>>> import numpy as np
>>> import numpy.linalg as la
>>> np.set_printoptions(suppress=True, linewidth=120)
>>> rnd = lambda a: np.round(a, 2) + 0
>>> F = 3 * np.eye(6) + np.ones((6, 6))
>>> print(F)
[[4. 1. 1. 1. 1. 1.]
 [1. 4. 1. 1. 1. 1.]
 [1. 1. 4. 1. 1. 1.]
 [1. 1. 1. 4. 1. 1.]
 [1. 1. 1. 1. 4. 1.]
 [1. 1. 1. 1. 1. 4.]]
>>> # equal to its transpose
>>> rng = np.random.default_rng(604472)
>>> labels = rng.permutation(6)
>>> print(labels)
[1 5 2 0 4 3]
>>> other = F[labels][:, labels]
>>> print(np.allclose(other, F))
True
>>> print(other)
[[4. 1. 1. 1. 1. 1.]
 [1. 4. 1. 1. 1. 1.]
 [1. 1. 4. 1. 1. 1.]
 [1. 1. 1. 4. 1. 1.]
 [1. 1. 1. 1. 4. 1.]
 [1. 1. 1. 1. 1. 4.]]
>>> x = np.ones(6)
>>> for _ in range(3):
...     x = F @ x
...     x /= la.norm(x)
...     print(round(x @ F @ x, 2))
... 
9.0
9.0
9.0
>>> print(rnd(la.eigvalsh(F)[-1]))
9.0
>>> print(rnd(x))
[0.41 0.41 0.41 0.41 0.41 0.41]
>>> low = la.cholesky(F)
>>> print(F / np.sqrt(np.outer(np.diag(F), np.diag(F))))
[[1.   0.25 0.25 0.25 0.25 0.25]
 [0.25 1.   0.25 0.25 0.25 0.25]
 [0.25 0.25 1.   0.25 0.25 0.25]
 [0.25 0.25 0.25 1.   0.25 0.25]
 [0.25 0.25 0.25 0.25 1.   0.25]
 [0.25 0.25 0.25 0.25 0.25 1.  ]]
>>> print(rnd(low))
[[2.   0.   0.   0.   0.   0.  ]
 [0.5  1.94 0.   0.   0.   0.  ]
 [0.5  0.39 1.9  0.   0.   0.  ]
 [0.5  0.39 0.32 1.87 0.   0.  ]
 [0.5  0.39 0.32 0.27 1.85 0.  ]
 [0.5  0.39 0.32 0.27 0.23 1.84]]
>>> print(la.eigvalsh(F).min() > 0)
True
>>> print(rnd(low @ low.T))
[[4. 1. 1. 1. 1. 1.]
 [1. 4. 1. 1. 1. 1.]
 [1. 1. 4. 1. 1. 1.]
 [1. 1. 1. 4. 1. 1.]
 [1. 1. 1. 1. 4. 1.]
 [1. 1. 1. 1. 1. 4.]]
